In [1]: import numpy as np

In [2]: from numpy import linalg as LA

In [3]: np.set_printoptions(precision=3, suppress=True, linewidth=100)

In [4]: A2 = np.array([[1, 0], [-4, -1]])

In [5]: W2 = np.array([[8]])

In [6]: arr = np.block([[A2, np.zeros((2, 1))], [np.zeros((1, 2)), W2]])

In [7]: arr
Out[7]: 
array([[ 1.,  0.,  0.],
       [-4., -1.,  0.],
       [ 0.,  0.,  8.]])

In [8]: print([round(float(x), 3) for x in LA.svd(arr, compute_uv=False)[:3]])
[8.0, 4.236, 0.236]

In [9]: np.abs(LA.svd(arr)[2][-1])
Out[9]: array([0.23 , 0.973, 0.   ])

In [10]: round(np.log10(LA.cond(arr)))
Out[10]: 2

In [11]: assert arr == arr.T
---------------------------------------------------------------------------
ValueError                                Traceback (most recent call last)
Cell In[11], line 1
----> 1 assert arr == arr.T

ValueError: The truth value of an array with more than one element is ambiguous. Use a.any() or a.all()

In [12]: print(np.sort(np.abs(LA.eigvals(arr))))
[1. 1. 8.]

In [13]: print((arr - arr.T) / 2)
[[ 0.  2.  0.]
 [-2.  0.  0.]
 [ 0.  0.  0.]]

In [14]: np.trace(arr)
Out[14]: np.float64(8.0)

In [15]: LA.determinant(arr)
---------------------------------------------------------------------------
AttributeError                            Traceback (most recent call last)
Cell In[15], line 1
----> 1 LA.determinant(arr)

AttributeError: module 'numpy.linalg' has no attribute 'determinant'

In [16]: X = np.load("w.npy")

In [17]: X
Out[17]: 
array([[0, 0, 1, 0, 0, 0, 0, 0, 0],
       [0, 0, 0, 0, 0, 0, 0, 0, 2],
       [0, 0, 0, 0, 0, 1, 0, 0, 0],
       [0, 0, 0, 0, 0, 0, 0, 0, 0],
       [0, 0, 0, 0, 0, 0, 0, 0, 0],
       [0, 0, 0, 0, 2, 0, 0, 0, 0],
       [0, 0, 0, 0, 0, 0, 1, 0, 0],
       [0, 0, 0, 0, 0, 0, 0, 0, 0],
       [0, 0, 0, 0, 0, 0, 0, 0, 0]])

In [18]: # rows 3 and 4 are equal

In [19]: (X + X.T) / 2
Out[19]: 
array([[0. , 0. , 0.5, 0. , 0. , 0. , 0. , 0. , 0. ],
       [0. , 0. , 0. , 0. , 0. , 0. , 0. , 0. , 1. ],
       [0.5, 0. , 0. , 0. , 0. , 0.5, 0. , 0. , 0. ],
       [0. , 0. , 0. , 0. , 0. , 0. , 0. , 0. , 0. ],
       [0. , 0. , 0. , 0. , 0. , 1. , 0. , 0. , 0. ],
       [0. , 0. , 0.5, 0. , 1. , 0. , 0. , 0. , 0. ],
       [0. , 0. , 0. , 0. , 0. , 0. , 1. , 0. , 0. ],
       [0. , 0. , 0. , 0. , 0. , 0. , 0. , 0. , 0. ],
       [0. , 1. , 0. , 0. , 0. , 0. , 0. , 0. , 0. ]])

In [20]: round(np.abs(LA.eigvals(X)).max(), 3)
Out[20]: np.float64(1.0)

In [21]: np.allclose(X, X.T)
Out[21]: False

In [22]: X.inv()
---------------------------------------------------------------------------
AttributeError                            Traceback (most recent call last)
Cell In[22], line 1
----> 1 X.inv()

AttributeError: 'numpy.ndarray' object has no attribute 'inv'

In [23]: np.allclose(X @ X.T, X.T @ X)
Out[23]: False

In [24]: assert X == X.T
---------------------------------------------------------------------------
ValueError                                Traceback (most recent call last)
Cell In[24], line 1
----> 1 assert X == X.T

ValueError: The truth value of an array with more than one element is ambiguous. Use a.any() or a.all()
